$ ipython --no-banner

In [1]: import numpy as np

In [2]: import numpy.linalg as la

In [3]: np.set_printoptions(precision=1, suppress=True, linewidth=120, legacy="1.25")

In [4]: rnd = lambda a: np.round(a, 1) + 0

In [5]: W0 = np.load("run11.npy")

In [6]: W0
Out[6]: 
array([[6., 1., 1.],
       [1., 6., 1.],
       [1., 1., 6.]])

In [7]: # symmetric, so the eigenvalues are real

In [8]: rnd(la.eigvals(W0).sum().real)
Out[8]: 18.0

In [9]: rnd(la.det(W0.T))
Out[9]: 200.0

In [10]: np.kron(np.eye(2, dtype=int), W0)
Out[10]: 
array([[6., 1., 1., 0., 0., 0.],
       [1., 6., 1., 0., 0., 0.],
       [1., 1., 6., 0., 0., 0.],
       [0., 0., 0., 6., 1., 1.],
       [0., 0., 0., 1., 6., 1.],
       [0., 0., 0., 1., 1., 6.]])

In [11]: rng = np.random.default_rng(1927)

In [12]: other = W0 + rng.integers(-2, 3, (3, 1)) @ rng.integers(-2, 3, (1, 3))

In [13]: other
Out[13]: 
array([[ 4.,  2., -1.],
       [ 1.,  6.,  1.],
       [-3.,  3.,  2.]])

In [14]: rnd(la.svd(other - W0, compute_uv=False))
Out[14]: array([6.7, 0. , 0. ])

In [15]: la.matrix_rank(other - W0, tol=1e-8)
Out[15]: 1

In [16]: x = np.array([1, 0, -3])

In [17]: rhs = W0 @ x

In [18]: rhs
Out[18]: array([  3.,  -2., -17.])

In [19]: rnd(la.solve(W0, rhs))
Out[19]: array([ 1.,  0., -3.])

In [20]: rnd(la.solve(W0.T, W0[0]))
Out[20]: array([1., 0., 0.])

In [21]: rnd(la.solve(W0, rhs + W0[:, 2]))
Out[21]: array([ 1.,  0., -2.])

In [22]: rnd(la.solve(W0, 2 * rhs))
Out[22]: array([ 2.,  0., -6.])

In [23]: arr = np.load("block10.npy")

In [24]: arr
Out[24]: 
array([[ 4,  3,  1, -4],
       [ 4,  0,  3, -4],
       [-1, -4, -5, -3],
       [ 4,  4, -2, -5]])

In [25]: other = arr / np.sqrt((arr ** 2).mean(axis=1, keepdims=True))

In [26]: rnd(arr - arr.mean(axis=1, keepdims=True))
Out[26]: 
array([[ 3. ,  2. ,  0. , -5. ],
       [ 3.2, -0.8,  2.2, -4.8],
       [ 2.2, -0.8, -1.8,  0.2],
       [ 3.8,  3.8, -2.2, -5.2]])

In [27]: rnd(other[0])
Out[27]: array([ 1.2,  0.9,  0.3, -1.2])

In [28]: la.matrix_rank(other) == la.matrix_rank(arr)
Out[28]: True

In [29]: rnd(la.norm(other, axis=1))
Out[29]: array([2., 2., 2., 2.])

In [30]: U, sig = la.svd(arr)
Traceback (most recent call last):
  Cell In[30], line 1
    U, sig = la.svd(arr)
ValueError: too many values to unpack (expected 2)


In [31]: U, sig, Vt = la.svd(arr, full_matrices=False)

In [32]: np.allclose(U * sig @ Vt, arr)
Out[32]: True

In [33]: rnd(sig / sig[0])
Out[33]: array([1. , 0.7, 0.4, 0. ])

In [34]: (sig > 1e-8).sum()
Out[34]: 4

In [35]: F = np.load("a.npy")

In [36]: F
Out[36]: 
array([[-0.7, -0.1,  0.2],
       [-0.3, -0.4, -0.4],
       [-0.8,  0.1, -0.2],
       [ 2.3, -0.2, -0.1],
       [ 4.2, -0.3,  0. ],
       [-0.2, -0.3, -0.2],
       [-2.1, -0.2, -0.2],
       [ 1.5, -0.2, -0.2],
       [-0.5,  0.2,  0.3],
       [ 2. ,  0.2,  0.4],
       [ 0.1,  0. , -0.2],
       [-1.4,  0.5,  0.4],
       [-2.6,  0.5,  0.2],
       [ 0.6,  0.3, -0.1],
       [-0.9, -0.7,  0. ],
       [-2.1,  0.1, -0.2],
       [-0.9,  0.1,  0.2],
       [ 1.8, -0.4, -0.5],
       [-0.8, -0.6,  0.5],
       [ 1.5,  0.3, -0.2],
       [-1.3, -0.4,  0.2],
       [ 2.6,  0.1, -0.5],
       [ 2. , -0.1, -0.6],
       [-0.5, -0.9,  0.3],
       [-1.3, -0.2,  0.3]])

In [37]: # column 0 is much longer than the rest

In [38]: dist = la.norm(F[:, None] - F[None], axis=-1)

In [39]: np.unravel_index(dist.round(6).argmax(), dist.shape)
Out[39]: (4, 12)

In [40]: rnd(la.norm(F, axis=1))
Out[40]: 
array([0.7, 0.6, 0.8, 2.3, 4.2, 0.4, 2.1, 1.5, 0.6, 2. , 0.2, 1.5, 2.7, 0.7, 1.1, 2.1, 0.9, 1.9, 1.1, 1.5, 1.4, 2.6,
       2.1, 1.1, 1.3])

In [41]: rnd(dist[:5, :5])
Out[41]: 
array([[0. , 0.8, 0.5, 3. , 4.9],
       [0.8, 0. , 0.7, 2.6, 4.5],
       [0.5, 0.7, 0. , 3.1, 5. ],
       [3. , 2.6, 3.1, 0. , 1.9],
       [4.9, 4.5, 5. , 1.9, 0. ]])

In [42]: dist.mean(axis=1).argmax()
Out[42]: 4

In [43]: dist[5].round(6).argsort(kind="stable")[:4]
Out[43]: array([ 5,  1, 10,  0])

In [44]: dist.shape
Out[44]: (25, 25)

In [45]: rnd(la.norm(F - F.mean(axis=0), axis=1))
Out[45]: 
array([0.8, 0.6, 0.9, 2.2, 4.1, 0.4, 2.2, 1.4, 0.7, 2. , 0.2, 1.7, 2.8, 0.7, 1.2, 2.2, 1. , 1.8, 1.1, 1.5, 1.4, 2.6,
       2. , 1. , 1.4])

In [46]: rnd(dist[5])
Out[46]: 
array([0.7, 0.2, 0.7, 2.5, 4.4, 0. , 1.9, 1.7, 0.8, 2.3, 0.4, 1.6, 2.6, 1. , 0.8, 1.9, 0.9, 2. , 1. , 1.8, 1.2, 2.8,
       2.2, 0.8, 1.2])

In [47]: other = np.c_[F[:, :2] @ np.array([[3, 1], [0, 0]]), np.array([-1, 0, 0, 1, 2, 0, 0, -1, 0, -2, -2, 1, 0, 1, -2, 0, 0, -1, -2, -2, 0, -1, 2, -1, -2])]

In [48]: rnd(other)
Out[48]: 
array([[-2.1, -0.7, -1. ],
       [-0.9, -0.3,  0. ],
       [-2.4, -0.8,  0. ],
       [ 6.9,  2.3,  1. ],
       [12.6,  4.2,  2. ],
       [-0.6, -0.2,  0. ],
       [-6.3, -2.1,  0. ],
       [ 4.5,  1.5, -1. ],
       [-1.5, -0.5,  0. ],
       [ 6. ,  2. , -2. ],
       [ 0.3,  0.1, -2. ],
       [-4.2, -1.4,  1. ],
       [-7.8, -2.6,  0. ],
       [ 1.8,  0.6,  1. ],
       [-2.7, -0.9, -2. ],
       [-6.3, -2.1,  0. ],
       [-2.7, -0.9,  0. ],
       [ 5.4,  1.8, -1. ],
       [-2.4, -0.8, -2. ],
       [ 4.5,  1.5, -2. ],
       [-3.9, -1.3,  0. ],
       [ 7.8,  2.6, -1. ],
       [ 6. ,  2. ,  2. ],
       [-1.5, -0.5, -1. ],
       [-3.9, -1.3, -2. ]])

In [49]: rnd(la.norm(other - F @ la.lstsq(F, other)[0], axis=0))
Out[49]: array([0. , 0. , 5.9])

In [50]: la.matrix_rank(other)
Out[50]: 2

In [51]: rnd(la.norm(la.qr(F)[0].T @ other, axis=0) ** 2 / ((other ** 2).sum(axis=0) + 1e-12))
Out[51]: array([1. , 1. , 0.1])

In [52]: rnd(la.lstsq(F, other[:, 0])[0])
Out[52]: array([3., 0., 0.])

In [53]: la.lstsq(other[:-1].T, other[-1])[2]
Out[53]: 2

In [54]: np.abs(np.diag(la.qr(other)[1])) > 1e-9
Out[54]: array([ True, False,  True])

In [55]: Ac = F - F.mean(axis=0)

In [56]: U, sig, Vt = la.svd(Ac, full_matrices=False)

In [57]: np.abs(U[:, 0]).argmax()
Out[57]: 4

In [58]: rnd((sig ** 2).sum() ** 2 / (sig ** 4).sum())
Out[58]: 1.1

In [59]: rnd(np.abs(Vt[-1]))
Out[59]: array([0.1, 0. , 1. ])

In [60]: mat = np.array([[-0.7, 1.7, -0.5, 0.2],
    ...:     [-0.2, 0.3, 0.4, 0.2],
    ...:     [0.4, -1.6, -0.6, 1.2],
    ...:     [-0.6, -0.3, -1.7, 0.6]])

In [61]: mat[:, 2] *= 10

In [62]: mat
Out[62]: 
array([[ -0.7,   1.7,  -5. ,   0.2],
       [ -0.2,   0.3,   4. ,   0.2],
       [  0.4,  -1.6,  -6. ,   1.2],
       [ -0.6,  -0.3, -17. ,   0.6]])

In [63]: x = np.array([9, -8, 7, -6])

In [64]: rhs = mat @ x

In [65]: b, lr = np.zeros(4), 1 / la.norm(mat, 2) ** 2

In [66]: for i in range(15):
    ...:     b -= lr * mat.T @ (mat @ b - rhs)
    ...:     if i % 5 == 0: print(i, round(la.norm(mat @ b - rhs), 1))
    ...: 
0 23.3
5 21.5
10 19.8

In [67]: rnd(b)
Out[67]: array([ 0.9, -1.8,  7.4, -0.1])

In [68]: rnd(la.cond(mat))
Out[68]: 75.3

In [69]: rnd(la.norm(mat) ** 2 / la.norm(mat, 2) ** 2)
Out[69]: 1.0

In [70]: rnd(la.norm(mat, 1)), rnd(la.norm(mat, np.inf))
Out[70]: (32.0, 18.5)

In [71]: rnd(la.norm(mat, 2))
Out[71]: 19.2

In [72]: rnd(mat[0] @ mat[2])
Out[72]: 27.2

In [73]: Q, vecs = la.qr(mat[:, :2])[0], la.qr(mat[:, 2:])[0]

In [74]: sig = la.svd(Q.T @ vecs, compute_uv=False)

In [75]: rnd(np.degrees(np.arccos(sig.clip(0, 1))))
Out[75]: array([21.4, 56.2])

In [76]: proj = np.triu(np.array([[4, -5, -7, -7], [-3, -2, -5, -2], [-5, 4, 8, -2], [-3, -8, -3, 5]]), 1) + np.eye(4)

In [77]: other = proj @ mat @ la.inv(proj)

In [78]: la.matrix_rank(other)
Out[78]: 4

In [79]: rnd(np.poly(other))
Out[79]: array([ 1. ,  5.8, 27.7,  0.2, 10.2])

In [80]: rnd(proj @ mat - mat @ proj)
Out[80]: 
array([[  2.4,   8.3, 144.6, -25.1],
       [ -0.8,   7.6,  64.1,   0. ],
       [  1.2,   2.6,  28.8, -13.6],
       [  0. ,  -3. ,  -5.7, -38.8]])

In [81]: rnd(other)
Out[81]: 
array([[  1.7,  22. , 257.9, 558.3],
       [ -1. ,   3.9,  80.5, 154.8],
       [  1.6,   7. ,  74.2, 173.6],
       [ -0.6,  -3.3, -37.7, -85.6]])

In [82]: X = np.array([[2.5, -0.8, -0.6],
    ...:     [2.0, -0.8, 1.4],
    ...:     [-1.3, 0.4, 0.6],
    ...:     [-2.0, 0.6, -0.9],
    ...:     [-3.4, 1.2, 1.1],
    ...:     [0.6, -0.1, -2.8],
    ...:     [3.3, -1.0, 0.7],
    ...:     [3.2, -1.3, 0.8],
    ...:     [1.4, -0.6, -0.5],
    ...:     [5.1, -1.8, 0.5],
    ...:     [2.9, -1.0, -0.8],
    ...:     [2.9, -1.2, -1.4],
    ...:     [-2.2, 0.6, -0.8]])

In [83]: X
Out[83]: 
array([[ 2.5, -0.8, -0.6],
       [ 2. , -0.8,  1.4],
       [-1.3,  0.4,  0.6],
       [-2. ,  0.6, -0.9],
       [-3.4,  1.2,  1.1],
       [ 0.6, -0.1, -2.8],
       [ 3.3, -1. ,  0.7],
       [ 3.2, -1.3,  0.8],
       [ 1.4, -0.6, -0.5],
       [ 5.1, -1.8,  0.5],
       [ 2.9, -1. , -0.8],
       [ 2.9, -1.2, -1.4],
       [-2.2,  0.6, -0.8]])

In [84]: dist = la.norm(X[:, None] - X[None], axis=-1)

In [85]: la.matrix_rank(dist ** 2)
Out[85]: 5

In [86]: dist[6].round(6).argsort(kind="stable")[:4]
Out[86]: array([6, 7, 1, 0])

In [87]: rnd(la.norm(X, axis=1))
Out[87]: array([2.7, 2.6, 1.5, 2.3, 3.8, 2.9, 3.5, 3.5, 1.6, 5.4, 3.2, 3.4, 2.4])

In [88]: other = X + rng.integers(-2, 3, (13, 2)) @ rng.integers(-2, 3, (2, 3))

In [89]: rnd(other)
Out[89]: 
array([[ 2.5, -0.8, -2.6],
       [ 3. , -1.8, -1.6],
       [-0.3, -0.6, -1.4],
       [-4. ,  2.6,  2.1],
       [-4.4,  2.2,  3.1],
       [ 1.6, -1.1, -3.8],
       [ 1.3,  1. ,  0.7],
       [ 5.2, -3.3, -0.2],
       [-0.6,  1.4,  1.5],
       [ 6.1, -2.8, -2.5],
       [ 2.9, -1. ,  1.2],
       [ 1.9, -0.2,  0.6],
       [-0.2, -1.4, -0.8]])

In [90]: la.matrix_rank(other - X, tol=1e-8)
Out[90]: 2

In [91]: Ac = (X - X.mean(axis=0)) / X.std(axis=0)

In [92]: np.argwhere(np.abs(Ac) > 2)
Out[92]: array([[5, 2]])

In [93]: rnd(Ac.std(axis=0))
Out[93]: array([1., 1., 1.])

In [94]: b = la.lstsq(np.delete(Ac, 2, axis=1), Ac[:, 2])[0]

In [95]: np.abs(b).argmax()
Out[95]: 1

In [96]: rnd(b)
Out[96]: array([-0.8, -0.8])

In [97]: rnd(1 - np.var(Ac[:, 2] - np.delete(Ac, 2, axis=1) @ b))
Out[97]: 0.0

In [98]: u, g = mat[0], mat[3]

In [99]: rnd(u @ g)
Out[99]: 85.0

In [100]: p = (u @ g) / (u @ u) * u

In [101]: rnd(g - p)
Out[101]: array([ 1.5, -5.4, -2. ,  0. ])

In [102]: rnd(p)
Out[102]: array([ -2.1,   5.1, -15. ,   0.6])

In [103]: la.matrix_rank(np.outer(u, g))
Out[103]: 1

In [104]: data = np.load("m.npy")

In [105]: data
Out[105]: 
array([[ 48.1,  16.7,  19.2],
       [ 15.4, -35.7,  -6. ],
       [-23.5, -24.6,  12.6],
       [-41. ,  45.1,  -9.1],
       [ 16. ,  -6.4,   6.8],
       [ -9.6,  -6.4, -18.4],
       [  8.6, -18. ,  -9.6],
       [-15.3, -25.8,  -9.5],
       [  8.4,  -7.1, -19.8],
       [-11.4,  -1.1,  -3.9],
       [ 36.1,   5.1,   4.6],
       [  0.9,  41.8, -11.8],
       [ -5.8,  33.2,  16.5],
       [ -0.6,  -5.3,  -3.4],
       [ 13.2,  22.6,   6.1],
       [-11. ,   0.5,   1.2],
       [  5.2,  -3.9,   1.4],
       [  4.7, -51.5,  11.9],
       [  9.1,   3.5,  22.7],
       [ -8.1,  17.8,  -3.9],
       [ 14.9, -17.2, -12. ],
       [ -0.7,  39. ,  39.6]])

In [106]: C2 = np.cov(data, rowvar=False)

In [107]: rnd(np.corrcoef(data[:, 0], data[:, 2])[0, 1])
Out[107]: 0.2

In [108]: rnd(la.eigvalsh(C2)[::-1])
Out[108]: array([667.6, 379.3, 168.2])

In [109]: rnd(data.std(axis=0))
Out[109]: array([18.5, 24.8, 14.2])

In [110]: rnd(np.median(data, axis=0))
Out[110]: array([ 2.8, -2.5, -1.1])

In [111]: rnd(np.polyfit(data[:, 0], data[:, 2], 1))
Out[111]: array([0.2, 1.2])

In [112]: np.argsort(-data.std(axis=0).round(6), kind="stable")
Out[112]: array([1, 0, 2])

In [113]: rnd(C2)
Out[113]: 
array([[360.2, -59.7,  60.6],
       [-59.7, 643.9,  85.4],
       [ 60.6,  85.4, 211.1]])

In [114]: rnd(np.corrcoef(data.T))
Out[114]: 
array([[ 1. , -0.1,  0.2],
       [-0.1,  1. ,  0.2],
       [ 0.2,  0.2,  1. ]])

In [115]: x = np.array([-1, 2, -2])

In [116]: rhs = data @ x

In [117]: rnd(la.lstsq(data, rhs)[0])
Out[117]: array([-1.,  2., -2.])

In [118]: try:
     ...:     la.solve(data, rhs)
     ...: except la.LinAlgError as e:
     ...:     print(repr(e))
     ...: 
LinAlgError('Last 2 dimensions of the array must be square')

In [119]: rhs = rhs + 0.3 * rng.normal(size=22)

In [120]: rnd(rhs)
Out[120]: 
array([ -53.1,  -74.7,  -50.1,  149.3,  -42.2,   33.2,  -24.9,  -17.6,   17. ,   17.3,  -34.8,  106.5,   39. ,   -3. ,
         19.8,    9.1,  -15.8, -131.2,  -47.4,   51.3,  -24.9,   -0.8])

In [121]: b, *_ = la.lstsq(data, rhs)

In [122]: rnd(la.norm(rhs - data @ b))
Out[122]: 1.4

In [123]: proj = data @ la.solve(data.T @ data, data.T)

In [124]: np.allclose(proj @ proj, proj)
Out[124]: True

In [125]: rnd(proj @ data[:, 2])
Out[125]: 
array([ 19.2,  -6. ,  12.6,  -9.1,   6.8, -18.4,  -9.6,  -9.5, -19.8,  -3.9,   4.6, -11.8,  16.5,  -3.4,   6.1,   1.2,
         1.4,  11.9,  22.7,  -3.9, -12. ,  39.6])

In [126]: np.trace(proj)
Out[126]: 3.0

In [127]: m1 = np.load("out4.npy")

In [128]: m1
Out[128]: 
array([[  6,  18,   0,   6],
       [ -9, -27,   0,  -9]])

In [129]: # columns 0 and 3 are equal

In [130]: rnd(np.trace(la.pinv(m1) @ m1))
Out[130]: 1.0

In [131]: np.allclose(m1[:-1].T @ la.lstsq(m1[:-1].T, m1[-1])[0], m1[-1])
Out[131]: True

In [132]: np.abs(np.diag(la.qr(m1)[1])) > 1e-9
Out[132]: array([ True, False])

In [133]: np.unique(m1.round(6), axis=0).shape
Out[133]: (2, 4)

In [134]: la.lstsq(m1[:-1].T, m1[-1])[2]
Out[134]: 1

In [135]: rnd(m1 @ la.pinv(m1) @ m1)
Out[135]: 
array([[  6.,  18.,   0.,   6.],
       [ -9., -27.,   0.,  -9.]])

In [136]: E = np.loadtxt("sample0.csv", delimiter=",")

In [137]: E
Out[137]: 
array([[-6., -7.,  0.],
       [-7.,  0.,  2.],
       [ 0.,  2.,  8.]])

In [138]: W1 = np.array([[-4, -5, 1], [-3, 2, 2], [-4, 5, -2]])

In [139]: b = np.array([2, 1, 3])

In [140]: H = np.maximum(E @ W1 + b, 0)

In [141]: rnd((H > 0).mean(axis=0))
Out[141]: array([0.7, 1. , 0. ])

In [142]: H
Out[142]: 
array([[47., 17.,  0.],
       [22., 46.,  0.],
       [ 0., 45.,  0.]])

In [143]: la.matrix_rank(H)
Out[143]: 2

In [144]: cent = np.array([[1, 8], [1, 9], [6, 1]])

In [145]: (H @ cent).round(6).argmax(axis=1)
Out[145]: array([1, 1, 1])
